In [1]: import numpy as np

In [2]: np.set_printoptions(precision=2, suppress=True, linewidth=120, sign=" ")

In [3]: A = np.minimum.outer(np.arange(1, 8), np.arange(1, 8)) * -1

In [4]: A
Out[4]: 
array([[-1, -1, -1, -1, -1, -1, -1],
       [-1, -2, -2, -2, -2, -2, -2],
       [-1, -2, -3, -3, -3, -3, -3],
       [-1, -2, -3, -4, -4, -4, -4],
       [-1, -2, -3, -4, -5, -5, -5],
       [-1, -2, -3, -4, -5, -6, -6],
       [-1, -2, -3, -4, -5, -6, -7]])

In [5]: [round(float(np.linalg.det(A[:i, :i])), 2) + 0 for i in range(1, 8)]
Out[5]: [-1.0, 1.0, -1.0, 1.0, -1.0, 1.0, -1.0]

In [6]: round(float(np.linalg.eigvalsh(A).min()), 2)
Out[6]: -22.88

In [7]: B = A / np.linalg.norm(A, axis=1, keepdims=True)

In [8]: G = B @ B.T

In [9]: np.round(np.degrees(np.arccos(np.clip(G[0, 6], -1, 1))), 2)
Out[9]: np.float64(26.57)

In [10]: (G - 2 * np.eye(7)).round(6).argmax(axis=1)
Out[10]: array([ 1,  2,  3,  4,  5,  6,  5])

In [11]: r0 = np.array([-3, -2, -4, -4, 1, 5, -3])

In [12]: B = A + np.outer(r0, np.eye(7)[6])

In [13]: round(float(np.linalg.det(B) / np.linalg.det(A)), 2), round(1 + np.linalg.solve(A, r0)[6], 2)
Out[13]: (9.0, np.float64(9.0))

In [14]: np.linalg.matrix_rank(B - A)
Out[14]: np.int64(1)

In [15]: print(np.linalg.matrix_rank(np.linalg.inv(B) - np.linalg.inv(A), tol=1e-8))
1

In [16]: Q, evecs = np.linalg.qr(A[:, :5])[0], np.linalg.qr(A[:, 5:])[0]

In [17]: sig = np.linalg.svd(Q.T @ evecs, compute_uv=False)

In [18]: sig
Out[18]: array([ 1.  ,  0.33])

In [19]: (sig > 0.9).sum()
Out[19]: np.int64(1)

In [20]: x = np.array([0, 2, 1, -5, 1, -4, 0])

In [21]: rhs = A @ x

In [22]: rhs
Out[22]: array([  5,  10,  17,  25,  28,  32,  32])

In [23]: print(np.linalg.solve(A, rhs + A[:, 4]))
[-0.  2.  1. -5.  2. -4. -0.]

In [24]: np.linalg.solve(A, 4 * rhs)
Out[24]: array([ -0.,   8.,   4., -20.,   4., -16.,  -0.])

In [25]: K = np.loadtxt("out19.csv", delimiter=",")

In [26]: K
Out[26]: 
array([[  1.,  -1.,   2.,   2.,  -2.,   2.],
       [ -1.,  -3.,   3.,   1.,  -1.,   4.],
       [ -3.,  -5.,   5.,   0.,  -1.,   5.],
       [ -5.,  -3.,   3.,   2.,   1.,   6.],
       [ -5.,  -3.,   4.,   4.,   0.,   7.],
       [ -3.,  -4.,   4.,   4.,   0.,   7.],
       [ -4.,  -3.,   5.,   2.,   0.,   9.],
       [ -5.,  -5.,   5.,   2.,  -2.,  10.],
       [ -4.,  -5.,   3.,   0.,  -4.,   8.],
       [ -6.,  -7.,   3.,  -2.,  -3.,   7.],
       [ -7.,  -6.,   3.,  -3.,  -3.,   8.],
       [ -7.,  -4.,   1.,  -2.,  -4.,   6.],
       [ -8.,  -6.,   0.,  -3.,  -4.,   6.],
       [ -6.,  -6.,  -1.,  -2.,  -6.,   4.],
       [ -5.,  -7.,  -2.,  -4.,  -4.,   3.],
       [ -7.,  -8.,  -1.,  -3.,  -6.,   3.],
       [ -6.,  -9.,   0.,  -5.,  -7.,   3.],
       [ -6.,  -8.,   1.,  -7.,  -5.,   4.],
       [ -7.,  -6.,   1.,  -5.,  -5.,   4.],
       [ -5.,  -4.,   3.,  -6.,  -4.,   6.],
       [ -5.,  -3.,   2.,  -4.,  -3.,   5.],
       [ -5.,  -4.,   4.,  -2.,  -1.,   7.],
       [ -6.,  -6.,   4.,  -4.,  -3.,   6.],
       [ -7.,  -6.,   4.,  -4.,  -1.,   4.],
       [ -6.,  -5.,   3.,  -2.,  -3.,   6.],
       [ -7.,  -4.,   3.,  -3.,  -3.,   8.],
       [ -6.,  -2.,   5.,  -1.,  -3.,   6.],
       [ -8.,  -3.,   4.,  -1.,  -3.,   4.],
       [ -8.,  -3.,   6.,  -3.,  -5.,   6.],
       [ -9.,  -1.,   7.,  -5.,  -4.,   4.],
       [-10.,  -2.,   6.,  -5.,  -3.,   5.],
       [ -8.,  -2.,   7.,  -6.,  -1.,   6.],
       [ -8.,  -2.,   7.,  -5.,  -2.,   4.],
       [ -8.,   0.,   6.,  -5.,   0.,   5.],
       [ -6.,  -1.,   4.,  -7.,  -1.,   3.],
       [ -6.,  -1.,   6.,  -6.,  -1.,   5.],
       [ -5.,   1.,   8.,  -4.,  -1.,   3.],
       [ -4.,   3.,  10.,  -5.,  -3.,   2.],
       [ -2.,   1.,   9.,  -3.,  -2.,   4.],
       [ -3.,   1.,   8.,  -2.,  -2.,   5.]])

In [27]: x = np.array([-5, -2, -1, -4, -1, 3])

In [28]: K @ np.ones(6)
Out[28]: 
array([  4.,   3.,   1.,   4.,   7.,   8.,   9.,   5.,  -2.,  -8.,  -8., -10., -15., -17., -19., -22., -24., -21.,
       -18., -10.,  -8.,  -1.,  -9., -10.,  -7.,  -6.,  -1.,  -7.,  -7.,  -8.,  -9.,  -4.,  -6.,  -2.,  -8.,  -3.,
         2.,   3.,   7.,   7.])

In [29]: np.einsum("ij,j->i", K, x)
Out[29]: 
array([-5., 17., 36., 37., 32., 24., 40., 54., 55., 73., 83., 72., 86., 69., 70., 79., 84., 90., 83., 76., 63., 59.,
       75., 72., 66., 79., 54., 61., 75., 76., 86., 80., 71., 69., 66., 66., 41., 33., 25., 30.])

In [30]: x @ K
---------------------------------------------------------------------------
ValueError                                Traceback (most recent call last)
Cell In[30], line 1
----> 1 x @ K

ValueError: matmul: Input operand 1 has a mismatch in its core dimension 0, with gufunc signature (n?,k),(k,m?)->(n?,m?) (size 40 is different from 6)

In [31]: print(np.linalg.norm(K @ x) <= np.linalg.norm(K, 2) * np.linalg.norm(x) + 1e-9)
True
